% ipython --no-banner

In [1]: import numpy as np

In [2]: import numpy.linalg as la

In [3]: np.set_printoptions(suppress=True, linewidth=120)

In [4]: def rnd(a):
   ...:     return np.round(a, 1) + 0
   ...: 

In [5]: F = np.load("dump.npy")

In [6]: print(F)
[[-4 -1 -2  3]
 [-4 -1 -2  3]
 [ 0  0  0  0]
 [-8 -2 -4  6]
 [-8 -2 -4  6]]

In [7]: # null space of dimension 3

In [8]: A2 = F[0, 0] * F[1:] - np.outer(F[1:, 0], F[0])

In [9]: print(A2)
[[0 0 0 0]
 [0 0 0 0]
 [0 0 0 0]
 [0 0 0 0]]

In [10]: print(la.matrix_rank(A2), la.matrix_rank(F))
0 1

In [11]: print(F[:, 0] / F[0, 0])
[ 1.  1. -0.  2.  2.]

In [12]: cent = np.array([[0.7, 0.0, 1.8, -1.2, -0.5]])

In [13]: rng = np.random.default_rng(502983)

In [14]: A = np.array([[-6],
    ...:     [5],
    ...:     [6],
    ...:     [-5],
    ...:     [7],
    ...:     [6],
    ...:     [0],
    ...:     [0],
    ...:     [-7],
    ...:     [8],
    ...:     [-4],
    ...:     [-3],
    ...:     [9],
    ...:     [7],
    ...:     [3],
    ...:     [-5]]) @ cent + 0.3 * rng.normal(size=(16, 5))

In [15]: print(rnd(A))
[[ -4.8  -0.3 -11.1   6.9   2.9]
 [  3.1   0.4   9.3  -6.   -2.3]
 [  4.2   0.1  10.7  -7.2  -3.2]
 [ -3.8   0.4  -9.    5.7   2.4]
 [  4.5  -0.5  12.1  -8.6  -3.4]
 [  4.2   0.   10.3  -7.3  -3. ]
 [  0.    0.    0.4  -0.3   0.1]
 [  0.2   0.4   0.1   0.1   0.8]
 [ -4.8   0.2 -12.7   8.5   4. ]
 [  5.7  -0.5  14.7 -10.2  -4. ]
 [ -2.8  -0.5  -7.5   4.8   1.7]
 [ -2.3   0.1  -5.5   3.7   0.9]
 [  6.4   0.2  16.1 -10.8  -4.8]
 [  4.8  -0.1  12.3  -8.6  -3.5]
 [  2.    0.3   5.1  -3.8  -1.6]
 [ -4.   -0.1  -8.7   5.5   3.1]]

In [16]: Ac = (A - A.mean(axis=0)) / A.std(axis=0)

In [17]: print(rnd(Ac.std(axis=0)))
[1. 1. 1. 1. 1.]

In [18]: coef = la.lstsq(np.delete(Ac, 4, axis=1), Ac[:, 4])[0]

In [19]: print(rnd(coef))
[-0.4  0.   0.3  0.9]

In [20]: dist = la.norm(A[:, None] - A[None], axis=-1)

In [21]: print(dist[8].round(6).argsort(kind="stable")[:4])
[ 8  0  3 15]

In [22]: print(rnd(dist[:5, :5]))
[[ 0.  25.9 28.   2.7 30. ]
 [25.9  0.   2.3 23.3  4.3]
 [28.   2.3  0.  25.4  2.1]
 [ 2.7 23.3 25.4  0.  27.4]
 [30.   4.3  2.1 27.4  0. ]]

In [23]: print(dist.mean(axis=1).argmax())
8

In [24]: print(rnd(la.norm(A, axis=1)))
[14.2 11.7 13.9 11.6 15.9 13.7  0.5  0.9 16.5 19.2  9.5  7.1 21.  16.1  6.9 11.5]

In [25]: E = np.loadtxt("data.csv", delimiter=",")

In [26]: print(E)
[[ 15.  10.   2.   7.   7.]
 [  8.   2.  -8. -13.  -4.]
 [ -1.   0.   0.  -3.  -2.]
 [  3.   4.   8.  19.  10.]
 [ -2.   0.   0.  -6.  -4.]
 [ 10.   2.  -8.  -7.   0.]]

In [27]: left, sig, vt = la.svd(E)

In [28]: vecs = vt[:(sig > 1e-8).sum()]

In [29]: vec = E[1] + 5 * E[4] + rng.integers(2) * np.eye(5)[1]

In [30]: print(vec)
[ -2.   3.  -8. -43. -24.]

In [31]: print(la.matrix_rank(np.vstack([E, vec])))
4

In [32]: print(rnd(vecs.T @ vecs))
[[ 0.7  0.3 -0.2  0.   0.2]
 [ 0.3  0.5  0.4 -0.1 -0.1]
 [-0.2  0.4  0.7  0.2 -0.1]
 [ 0.  -0.1  0.2  0.7  0.4]
 [ 0.2 -0.1 -0.1  0.4  0.3]]

In [33]: W = np.array([[-2, -1, 0], [-2, 5, 1], [-5, -4, -5], [1, -3, 1], [2, -3, 3]])

In [34]: coef = np.array([-1, 2, -1])

In [35]: act = np.maximum(E @ W + coef, 0)

In [36]: print(la.matrix_rank(act))
3

In [37]: print((act > 0).astype(int))
[[0 0 1]
 [0 1 1]
 [0 1 0]
 [0 0 1]
 [0 1 0]
 [1 1 1]]

In [38]: print(act)
[[ 0.  0. 27.]
 [ 0. 87. 16.]
 [ 0. 18.  0.]
 [ 0.  0. 12.]
 [ 0. 34.  0.]
 [ 8. 55. 34.]]

In [39]: cent = np.array([[2, 1, 2], [1, 2, 3], [3, 1, 2]])

In [40]: print(act @ cent)
[[ 81.  27.  54.]
 [135. 190. 293.]
 [ 18.  36.  54.]
 [ 36.  12.  24.]
 [ 34.  68. 102.]
 [173. 152. 249.]]

In [41]: print(la.matrix_rank(E, rtol=0.1))
3

In [42]: print(rnd(la.norm(E, 2) / la.norm(E)))
0.8

In [43]: print(rnd(la.norm(E, axis=0)))
[20.1 11.1 14.  25.9 13.6]

In [44]: print(rnd(la.norm(E, 2)))
31.8

In [45]: print(E[1] @ E[0])
5.0

In [46]: print(rnd(la.norm(E, 1)), rnd(la.norm(E, np.inf)))
55.0 44.0

In [47]: print(rnd(la.norm(E[1] - E[0])))
27.1

In [48]: X = np.array([[-1.7, 0.0, -3.0, 1.0],
    ...:     [1.0, -1.7, -3.0, 2.0],
    ...:     [2.0, 1.0, -0.7, -2.0],
    ...:     [-2.0, 0.0, -3.0, 1.3]])

In [49]: O, vecs = la.qr(X[:, :1])[0], la.qr(X[:, 1:])[0]

In [50]: sig = la.svd(O.T @ vecs, compute_uv=False)

In [51]: print((sig > 0.9).sum())
1

In [52]: print(rnd(sig))
[1.]

In [53]: print(rnd(la.norm(O @ O.T - vecs @ vecs.T, 2)))
1.0

In [54]: print(rnd(np.degrees(np.arccos(sig.clip(0, 1)))))
[4.6]

In [55]: left, sig, vt = la.svd(X)

In [56]: print(np.argmax(sig[:-1] / (sig[1:] + 1e-6)) + 1)
3

In [57]: A2 = left[:, :3] @ np.diag(sig[:3]) @ vt[:3]

In [58]: print(rnd(la.norm(X - A2, 2)), rnd(sig[3]))
0.1 0.1

In [59]: print(rnd(A2))
[[-1.7  0.  -3.   1. ]
 [ 1.  -1.7 -3.   2. ]
 [ 2.   1.  -0.7 -2. ]
 [-2.   0.  -3.   1.3]]

In [60]: print(la.matrix_rank(X, rtol=0.05))
3

In [61]: print(rnd(la.norm(X - A2) / la.norm(X)))
0.0

In [62]: print(la.matrix_rank(A2))
3

In [63]: print(rnd(A2 @ la.pinv(A2) @ A2))
[[-1.7  0.  -3.   1. ]
 [ 1.  -1.7 -3.   2. ]
 [ 2.   1.  -0.7 -2. ]
 [-2.   0.  -3.   1.3]]

In [64]: print(np.abs(np.diag(la.qr(A2)[1])) > 1e-9)
[ True  True  True False]

In [65]: print(np.unique(A2.round(6), axis=0).shape)
(4, 4)

In [66]: print(np.allclose(A2[:-1].T @ la.lstsq(A2[:-1].T, A2[-1])[0], A2[-1]))
True
